>>> import numpy as np
>>> from numpy import linalg as LA
>>> np.set_printoptions(suppress=True, linewidth=100)
>>> C = np.array([[2, -3, -2], [-1, 3, 2]])
>>> m1 = np.repeat(C, 27 // 2, axis=0)
>>> rng = np.random.default_rng(38549)
>>> m1 = m1 + 0.1 * rng.normal(size=m1.shape)
>>> m1.round(2)
array([[ 1.85, -2.84, -2.01],
       [ 1.96, -2.92, -2.1 ],
       [ 1.89, -3.  , -1.88],
       [ 1.92, -2.84, -2.08],
       [ 1.97, -2.98, -2.08],
       [ 2.04, -3.02, -2.05],
       [ 2.24, -2.93, -1.99],
       [ 1.87, -3.09, -1.97],
       [ 2.14, -2.95, -1.96],
       [ 2.07, -3.06, -2.04],
       [ 2.29, -2.85, -2.06],
       [ 1.96, -2.91, -2.02],
       [ 2.07, -3.03, -2.11],
       [-1.09,  3.07,  2.11],
       [-1.04,  2.87,  2.14],
       [-0.97,  3.15,  2.08],
       [-0.87,  3.04,  1.9 ],
       [-1.33,  3.1 ,  1.98],
       [-1.03,  3.18,  2.11],
       [-1.12,  2.92,  2.07],
       [-1.14,  3.16,  2.03],
       [-0.94,  2.93,  2.03],
       [-1.03,  3.1 ,  1.99],
       [-1.17,  2.93,  2.08],
       [-1.15,  2.84,  1.99],
       [-1.11,  2.97,  1.88]])
>>> u, v = m1[15], m1[10]
>>> np.round(u @ u, 2)
np.float64(15.21)
>>> pr = (u @ v) / (u @ u) * u
>>> np.round(v - pr, 2)
array([1.3 , 0.36, 0.06])
>>> left, sigma, vt = LA.svd(m1, full_matrices=False)
>>> np.round(np.abs(vt[0]), 2)
array([0.4 , 0.76, 0.52])
>>> np.allclose(left * sigma @ vt, m1)
True
>>> np.round(left.T @ m1 @ vt.T, 2) + 0
array([[20.06,  0.  ,  0.  ],
       [ 0.  ,  2.35,  0.  ],
       [ 0.  ,  0.  ,  0.41]])
>>> np.round(np.sqrt((sigma ** 2).sum()), 2), round(LA.norm(m1), 2)
(np.float64(20.2), np.float64(20.2))
>>> np.round(sigma / sigma[0], 2)
array([1.  , 0.12, 0.02])
>>> out = np.array([[2, 3], [3, -3]])
>>> C = np.array([[2, 0], [1, 0]])
>>> M = np.kron(out, C)
>>> M
array([[ 4,  0,  6,  0],
       [ 2,  0,  3,  0],
       [ 6,  0, -6,  0],
       [ 3,  0, -3,  0]])
>>> out = M + rng.integers(-2, 3, (4, 2)) @ rng.integers(-2, 3, (2, 4))
>>> out
array([[ 5,  0,  3, -1],
       [-3, -3,  6, -1],
       [ 8,  1, -8,  0],
       [ 9,  4, -5,  2]])
>>> LA.matrix_rank(out - M, tol=1e-8)
np.int64(2)
>>> np.round(LA.svd(out - M, compute_uv=False), 2) + 0
array([10.64,  3.29,  0.  ,  0.  ])
>>> u = np.array([2, 2, 0, 2]) + 0.5
>>> A = np.outer(u, u) / (u @ u)
>>> A.round(2)
array([[0.33, 0.33, 0.07, 0.33],
       [0.33, 0.33, 0.07, 0.33],
       [0.07, 0.07, 0.01, 0.07],
       [0.33, 0.33, 0.07, 0.33]])
>>> out = np.array([[3, -9], [7, 2]])
>>> C = np.kron(out, A)
>>> C.shape
(8, 8)
>>> LA.matrix_rank(C)
np.int64(2)
>>> ev, vecs = LA.eigh(A)
>>> x = np.array([3, 2, 0, 3])
>>> round(x @ A @ x, 2)
np.float64(21.05)
>>> lab = rng.permutation(4)
>>> lab
array([0, 1, 2, 3])
>>> out = A[lab][:, lab]
>>> np.round(np.sort(np.abs(LA.eigvals(out))), 2) + 0
array([0., 0., 0., 1.])
>>> np.trace(out)
np.float64(1.0)
>>> np.round(LA.det(out), 2), round(float(LA.det(A[lab])), 2)
(np.float64(-0.0), -0.0)
>>> LA.cond(M) > 100
np.True_
>>> LA.matrix_rank(M, rtol=0.1)
np.int64(2)
>>> round(float(LA.norm(M, 2) / LA.norm(M)), 2)
0.79
>>> X = np.load("x.npy")
>>> X
array([[3, 2, 0],
       [3, 1, 1],
       [0, 3, 2],
       [2, 2, 2],
       [2, 2, 2]])
>>> q = X.astype(float).copy()
>>> for j in range(3):
...     q[:, j] -= q[:, :j] @ (q[:, :j].T @ q[:, j])
...     q[:, j] /= LA.norm(q[:, j])
... 
>>> q.round(2)
array([[ 0.59,  0.01, -0.78],
       [ 0.59, -0.29,  0.25],
       [ 0.  ,  0.91, -0.09],
       [ 0.39,  0.21,  0.4 ],
       [ 0.39,  0.21,  0.4 ]])
>>> x = np.array([0, 7, 0])
>>> LA.norm(X @ x) <= LA.norm(X, 2) * LA.norm(x) + 1e-9
np.True_
>>> np.einsum("ij,j->i", X, x)
array([14,  7, 21, 14, 14])
>>> np.sign((X @ x).round(6))
array([1, 1, 1, 1, 1])
>>> X @ np.eye(3)[0]
array([3., 3., 0., 2., 2.])
>>> X @ np.ones(3)
array([5., 5., 5., 6., 6.])
>>> gram = X.T @ X
>>> np.diag(gram)
array([26, 22, 13])
>>> gram
array([[26, 17, 11],
       [17, 22, 15],
       [11, 15, 13]])
>>> np.round(LA.eigvalsh(gram)[::-1], 2)
array([50.12,  9.2 ,  1.69])
>>> K = np.load("a.npy")
>>> K
array([[ 0, -2,  0,  0,  0,  0,  0],
       [ 0,  0,  0,  0,  0, -1,  0],
       [ 0,  0, -3,  0,  0,  0,  3],
       [-2,  0,  0,  0, -2,  0,  2],
       [-1,  0,  0,  2, -2,  0,  3],
       [ 0,  0,  0,  0,  0,  3,  0]])
>>> t = np.radians(180)
>>> Rm = np.eye(7)
>>> Rm[2, 2] = Rm[0, 0] = np.cos(t)
>>> Rm[2, 0], Rm[0, 2] = -np.sin(t), np.sin(t)
>>> Rm.round(2) + 0
array([[-1.,  0.,  0.,  0.,  0.,  0.,  0.],
       [ 0.,  1.,  0.,  0.,  0.,  0.,  0.],
       [ 0.,  0., -1.,  0.,  0.,  0.,  0.],
       [ 0.,  0.,  0.,  1.,  0.,  0.,  0.],
       [ 0.,  0.,  0.,  0.,  1.,  0.,  0.],
       [ 0.,  0.,  0.,  0.,  0.,  1.,  0.],
       [ 0.,  0.,  0.,  0.,  0.,  0.,  1.]])
>>> out = K @ Rm.T
>>> np.abs(out - K).max(axis=0)
array([4., 0., 6., 0., 0., 0., 0.])
>>> np.allclose(K @ K.T, out @ out.T)
True
>>> np.round(LA.svd(K, compute_uv=False), 2), np.round(LA.svd(out, compute_uv=False), 2)
(array([5.87, 3.31, 3.16, 2.  , 1.6 , 0.  ]), array([5.87, 3.31, 3.16, 2.  , 1.6 , 0.  ]))
>>> np.allclose(LA.norm(K, axis=1), LA.norm(out, axis=1))
True
>>> mat = np.loadtxt("w.csv", delimiter=",")
>>> mat
array([[ 7., -3.,  2., -3.],
       [ 9., 15., -1.,  5.],
       [-3., -6., 11.,  4.],
       [ 7., -9., -7., 17.]])
>>> out = mat[0, 0] * mat[1:] - np.outer(mat[1:, 0], mat[0])
>>> out
array([[  0., 132., -25.,  62.],
       [  0., -51.,  83.,  19.],
       [  0., -42., -63., 140.]])
>>> np.round(mat[:, 0] / mat[0, 0], 2)
array([ 1.  ,  1.29, -0.43,  1.  ])
>>> LA.matrix_rank(out), LA.matrix_rank(mat)
(np.int64(3), np.int64(4))
>>> lab = rng.permutation(4)
>>> out = mat[:, lab] * rng.choice([-1, 1], 4)
>>> out
array([[  2.,   3.,  -3.,  -7.],
       [ -1.,  -5.,  15.,  -9.],
       [ 11.,  -4.,  -6.,   3.],
       [ -7., -17.,  -9.,  -7.]])
>>> left, _, vt = LA.svd(mat.T @ out)
>>> lab
array([2, 3, 1, 0])
>>> W1 = np.array([[-2, 1, -3, 1, 3, 3], [1, -1, 1, -3, -3, 3], [-3, -2, 1, 3, -2, 1]])
>>> beta = np.array([2, -2, 0, 3, 3, 2])
>>> hid = np.maximum(m1 @ W1 + beta, 0)
>>> LA.matrix_rank(hid)
np.int64(6)
>>> C = np.array([[2, -2, 1],
...     [0, -3, 2],
...     [2, 3, -2],
...     [-2, -3, 0],
...     [0, 3, 0],
...     [-1, 1, -3]])
>>> W1 @ C
array([[-15,   1,  -3],
       [  7,   7, -12],
       [-11,   1, -12]])
>>> (hid @ C).round(6).argmax(axis=1)
array([1, 1, 1, 1, 1, 1, 1, 1, 1, 1, 1, 1, 1, 1, 1, 1, 1, 1, 1, 1, 1, 1, 1, 1, 1, 1])
>>> W0 = np.load("sample13.npy")
>>> W0
array([[ 3.28, -3.17,  2.05],
       [-0.86, -0.88,  4.85],
       [ 2.43,  4.26, -1.  ],
       [-0.28, -0.66,  4.95],
       [ 2.26, -2.89,  3.4 ],
       [ 3.41,  3.17, -1.83],
       [-0.97,  2.15,  4.41],
       [-2.03, -3.67,  2.73],
       [-1.94, -4.53,  0.86],
       [-4.7 ,  0.71,  1.55],
       [-1.34,  0.95,  4.72],
       [ 1.9 , -1.18, -4.47],
       [ 3.1 ,  3.  , -2.53],
       [ 4.01,  1.95,  2.26],
       [-2.36, -4.2 , -1.34],
       [ 3.55, -1.97, -2.91],
       [ 2.21,  3.51, -2.79],
       [-4.38,  2.37, -0.41],
       [ 4.96, -0.51, -0.38]])
>>> cen = W0 - W0.mean(axis=0)
>>> vecs = LA.svd(cen)[2][:1]
>>> out = cen - cen @ vecs.T @ vecs
>>> np.round((cen @ vecs.T).std(axis=0), 2)
array([3.48])
>>> round(LA.norm(out) / LA.norm(cen), 2)
np.float64(0.7)
>>> np.round(np.diag(vecs.T @ vecs), 2)
array([0.4 , 0.17, 0.43])
